In [1]: import numpy as np

In [2]: np.set_printoptions(precision=2, suppress=True, linewidth=120)

In [3]: def rnd(a):
   ...:     return np.round(a, 2) + 0
   ...: 

In [4]: W0 = np.loadtxt("sample18.csv", delimiter=",")

In [5]: W0
Out[5]: 
array([[ 2., -2.,  0.,  0.,  0.,  0.,  0.,  0.,  0.,  0.,  0.],
       [-2.,  0., -2.,  0.,  0.,  0.,  0.,  0.,  0.,  0.,  0.],
       [ 0., -2.,  2., -2.,  0.,  0.,  0.,  0.,  0.,  0.,  0.],
       [ 0.,  0., -2.,  0., -2.,  0.,  0.,  0.,  0.,  0.,  0.],
       [ 0.,  0.,  0., -2.,  1., -2.,  0.,  0.,  0.,  0.,  0.],
       [ 0.,  0.,  0.,  0., -2.,  0., -2.,  0.,  0.,  0.,  0.],
       [ 0.,  0.,  0.,  0.,  0., -2.,  2., -2.,  0.,  0.,  0.],
       [ 0.,  0.,  0.,  0.,  0.,  0., -2.,  0., -2.,  0.,  0.],
       [ 0.,  0.,  0.,  0.,  0.,  0.,  0., -2.,  0., -2.,  0.],
       [ 0.,  0.,  0.,  0.,  0.,  0.,  0.,  0., -2.,  2., -2.],
       [ 0.,  0.,  0.,  0.,  0.,  0.,  0.,  0.,  0., -2.,  0.]])

In [6]: evals, vecs = np.linalg.eigh(W0)

In [7]: vec = np.array([3, -1, -3, 3, 3, 3, 1, 0, 1, -3, -2])

In [8]: rnd(np.linalg.eigvalsh(W0[1:, 1:]))
Out[8]: array([-3.24, -2.78, -1.78, -1.1 , -0.33,  0.92,  2.49,  3.83,  4.3 ,  4.7 ])

In [9]: np.abs(W0).sum(axis=1).max(), rnd(np.abs(evals).max())
Out[9]: (np.float64(6.0), np.float64(4.75))

In [10]: vec @ W0 @ vec
Out[10]: np.float64(5.0)

In [11]: f = np.array([1, 2])

In [12]: np.cross(W0[8, :3], W0[2, :3])
Out[12]: array([ 0.,  0., -0.])

In [13]: arr = np.load("run17.npy")

In [14]: arr
Out[14]: 
array([[-17.66,   1.03,  -6.35,  -4.47,   7.29,   0.62,  15.51,  10.28,   8.58,   5.24,  -4.51,  22.47],
       [-16.69,   1.16,  -7.43,  -5.03,   8.28,   0.46,  15.78,   9.17,   7.43,   4.08,  -2.36,  20.11],
       [  1.14,  -7.09,  -9.71,   6.45, -10.71, -16.57,  -5.9 ,  -0.02,   7.31,   2.27,  -5.21,  -9.89],
       [  1.02,  -9.1 ,  -8.66,   5.14, -11.32, -15.39,  -7.06,  -0.7 ,   7.79,   0.9 ,  -5.03,  -7.46],
       [-16.56,   3.38,  -7.1 ,  -5.37,   6.42,   1.44,  15.7 ,   9.57,   8.84,   3.76,  -6.64,  19.11],
       [  1.48,  -6.61,  -8.49,   8.16, -12.31, -15.5 ,  -6.67,   1.09,   6.15,   1.3 ,  -5.01, -11.17],
       [  0.89, -10.6 ,  -9.33,   7.66, -11.8 , -14.42,  -6.98,   1.1 ,   7.27,   0.78,  -5.32, -10.37],
       [-15.25,  -0.04,  -7.42,  -4.99,   7.85,   0.16,  14.67,   8.09,   9.54,   5.6 ,  -2.63,  19.69],
       [-17.8 ,   0.38,  -6.45,  -5.24,   7.46,   1.49,  16.35,   9.72,   9.02,   4.28,  -3.07,  19.74],
       [-18.05,   1.72,  -8.79,  -5.85,   5.8 ,   3.49,  15.04,   8.68,   9.06,   6.91,  -3.83,  20.57],
       [-19.11,   0.86,  -8.43,  -5.55,   7.36,   1.21,  15.2 ,   9.38,   9.24,   5.92,  -4.54,  20.17],
       [  1.32,  -7.59, -10.05,   6.27, -10.38, -14.93,  -7.61,   2.46,   5.55,   2.66,  -5.64,  -8.87],
       [  1.5 ,  -8.02,  -7.54,   5.79, -11.32, -14.81,  -9.63,   1.19,   7.5 ,   1.13,  -5.9 ,  -8.75],
       [-17.32,  -0.68,  -5.18,  -4.61,   4.5 ,   1.5 ,  14.97,   7.16,   9.42,   5.13,  -4.61,  17.36],
       [-16.84,   0.74,  -6.34,  -3.66,   6.3 ,   2.12,  16.07,   9.02,   7.68,   6.57,  -2.41,  20.85],
       [  2.81,  -7.98,  -9.87,   6.48, -11.7 , -15.54,  -9.05,  -0.59,   6.73,   2.52,  -5.97,  -8.22],
       [  0.87,  -7.91,  -8.64,   7.32, -11.16, -13.48,  -8.15,   0.45,   6.26,   1.31,  -4.53,  -8.52],
       [-18.63,  -0.2 ,  -6.98,  -5.13,   5.21,   2.04,  16.26,   9.55,  10.46,   4.64,  -5.02,  19.2 ],
       [-18.91,   0.99,  -5.94,  -5.87,   7.8 ,   1.46,  14.95,   9.08,   9.64,   5.15,  -1.61,  19.11],
       [ -0.03,  -8.01,  -7.89,   7.71, -11.78, -13.79,  -6.05,   1.6 ,   5.01,   0.5 ,  -5.96, -10.65],
       [-18.61,   0.2 ,  -7.11,  -6.81,   6.58,   2.56,  14.41,   9.1 ,   8.78,   5.35,  -5.09,  21.62],
       [-17.9 ,   2.99,  -8.73,  -4.49,   7.82,  -0.27,  14.37,   9.29,   7.7 ,   5.84,  -2.84,  18.93],
       [  1.1 ,  -8.24,  -8.83,   7.5 , -11.9 , -14.5 ,  -6.84,  -0.48,   5.48,  -0.66,  -6.38,  -8.83]])

In [15]: [round(float(x), 2) for x in np.linalg.svd(arr, compute_uv=False)[:3]]
Out[15]: [133.36, 80.09, 7.22]

In [16]: np.linalg.cond(arr) > 100
Out[16]: np.False_

In [17]: np.linalg.matrix_rank(arr, rtol=0.1)
Out[17]: np.int64(2)

In [18]: np.argsort(-np.linalg.norm(arr, axis=0).round(6), kind="stable")[:3]
Out[18]: array([11,  0,  6])

In [19]: rnd(np.linalg.norm(arr, 2) / np.linalg.norm(arr))
Out[19]: np.float64(0.85)
